% ipython --no-banner

In [1]: import numpy as np

In [2]: np.set_printoptions(precision=2, suppress=True, linewidth=160)

In [3]: def rd(a):
   ...:     return np.round(a, 2) + 0
   ...: 

In [4]: K = np.loadtxt("a.csv", delimiter=",")

In [5]: print(K)
[[ 0.3   0.2   0.55  1.  ]
 [ 0.2   0.8   1.61 -0.2 ]
 [ 1.3   0.7   1.4   0.2 ]
 [-0.6  -1.6  -3.13 -1.  ]
 [ 2.1   2.6   5.11 -0.9 ]
 [ 0.5  -0.2  -0.35  1.  ]
 [ 0.6   0.3   0.56  0.1 ]
 [ 0.5   0.8   1.8  -0.4 ]
 [ 0.9  -0.8  -1.74 -0.3 ]
 [ 0.1   1.1   2.31  0.2 ]
 [ 0.7   1.1   2.12  0.5 ]
 [-1.7  -0.1  -0.12  0.  ]
 [-1.    1.1   2.19  1.  ]
 [ 1.3   0.6   1.22 -1.3 ]
 [-0.9   0.6   1.06 -0.6 ]
 [-1.3   0.9   1.99 -0.8 ]
 [ 1.    1.2   2.55  1.8 ]
 [ 0.4   0.1   0.3  -1.  ]
 [ 0.7   0.2   0.26  0.  ]]

In [6]: dist = np.linalg.norm(K[:, None] - K[None], axis=-1)

In [7]: print((dist + 1e9 * np.eye(19)).round(6).argmin(axis=1))
[ 6  7 10  8 10  0 18  1  5 10  9 14  9  7 15 14 10 18  6]

In [8]: print(dist.shape)
(19, 19)

In [9]: print(dist[2].round(6).argsort(kind="stable")[:4])
[ 2 10  7  6]

In [10]: print(np.unravel_index(dist.round(6).argmax(), dist.shape))
(np.int64(3), np.int64(4))

In [11]: print(np.flatnonzero(dist[2] < dist.mean() / 2))
[ 1  2  6  7 10]

In [12]: print(rd(dist[:5, :5]))
[[0.   1.71 1.62 4.65 5.78]
 [1.71 0.   1.19 5.43 4.43]
 [1.62 1.19 0.   5.56 4.38]
 [4.65 5.43 5.56 0.   9.64]
 [5.78 4.43 4.38 9.64 0.  ]]

In [13]: print(dist.mean(axis=1).argmax())
4

In [14]: Y = K / np.sqrt((K ** 2).mean(axis=1, keepdims=True))

In [15]: print(np.linalg.matrix_rank(Y) == np.linalg.matrix_rank(K))
True

In [16]: U, sig, VT = np.linalg.svd(K)

In [17]: print(rd(sig))
[9.88 3.88 3.48 0.2 ]

In [18]: print(np.argmax(sig[:-1] / (sig[1:] + 1e-6)) + 1)
3

In [19]: Y = U[:, :3] @ np.diag(sig[:3]) @ VT[:3]

In [20]: print(np.linalg.matrix_rank(Y))
3

In [21]: print(np.linalg.matrix_rank(K, rtol=0.05))
3

In [22]: print(rd(np.linalg.norm(K - Y, 2)), rd(sig[3]))
0.2 0.2

In [23]: Y = np.c_[K[:, :2] @ np.array([[0, 6], [1, 7]]), np.array([2, 0, 1, 1, 2, 1, 2, 3, 2, 1, 2, 0, 0, 0, 0, 3, 2, 0, 1])]

In [24]: print(rd(Y))
[[  0.2   3.2   2. ]
 [  0.8   6.8   0. ]
 [  0.7  12.7   1. ]
 [ -1.6 -14.8   1. ]
 [  2.6  30.8   2. ]
 [ -0.2   1.6   1. ]
 [  0.3   5.7   2. ]
 [  0.8   8.6   3. ]
 [ -0.8  -0.2   2. ]
 [  1.1   8.3   1. ]
 [  1.1  11.9   2. ]
 [ -0.1 -10.9   0. ]
 [  1.1   1.7   0. ]
 [  0.6  12.    0. ]
 [  0.6  -1.2   0. ]
 [  0.9  -1.5   3. ]
 [  1.2  14.4   2. ]
 [  0.1   3.1   0. ]
 [  0.2   5.6   1. ]]

In [25]: print(rd(np.linalg.norm(Y - K @ np.linalg.lstsq(K, Y)[0], axis=0)))
[0.  0.  5.3]

In [26]: print(rd(np.linalg.norm(np.linalg.qr(K)[0].T @ Y, axis=0) ** 2 / ((Y ** 2).sum(axis=0) + 1e-12)))
[1.  1.  0.4]

In [27]: print(np.linalg.matrix_rank(Y))
3

In [28]: print(rd(np.linalg.lstsq(K, Y[:, 0])[0]))
[0. 1. 0. 0.]

In [29]: data = np.array([[2.93, 1.31, 1.24, 0.05, 1.22, 0.13, -3.79],
    ...:     [-1.24, -0.42, 0.19, -0.18, -1.17, -0.11, 0.04],
    ...:     [1.05, 0.73, 1.83, -0.29, -0.83, -0.06, -4.39],
    ...:     [2.16, 0.76, -0.18, 0.28, 1.9, 0.18, -0.4]])

In [30]: # null space of dimension 5

In [31]: def softmax(z):
    ...:     e = np.exp(z - z.max(axis=-1, keepdims=True))
    ...:     return e / e.sum(axis=-1, keepdims=True)
    ...: 

In [32]: print(rd(softmax(data).sum(axis=1)))
[1. 1. 1. 1.]

In [33]: S = data @ data.T / np.sqrt(7)

In [34]: print(rd(softmax(S + np.triu(np.full(S.shape, -np.inf), 1))))
[[1.   0.   0.   0.  ]
 [0.04 0.96 0.   0.  ]
 [0.23 0.   0.77 0.  ]
 [0.65 0.   0.03 0.33]]

In [35]: print(np.linalg.cond(data) > 100)
True

In [36]: print(rd(np.linalg.norm(data, 2) / np.linalg.norm(data)))
0.89

In [37]: print([round(float(x), 2) for x in np.linalg.svd(data, compute_uv=False)[:3]])
[7.16, 3.71, 0.0]

In [38]: print(np.linalg.matrix_rank(data, rtol=0.1))
2

In [39]: print(np.argsort(-np.linalg.norm(data, axis=0).round(6), kind="stable")[:3])
[6 0 4]
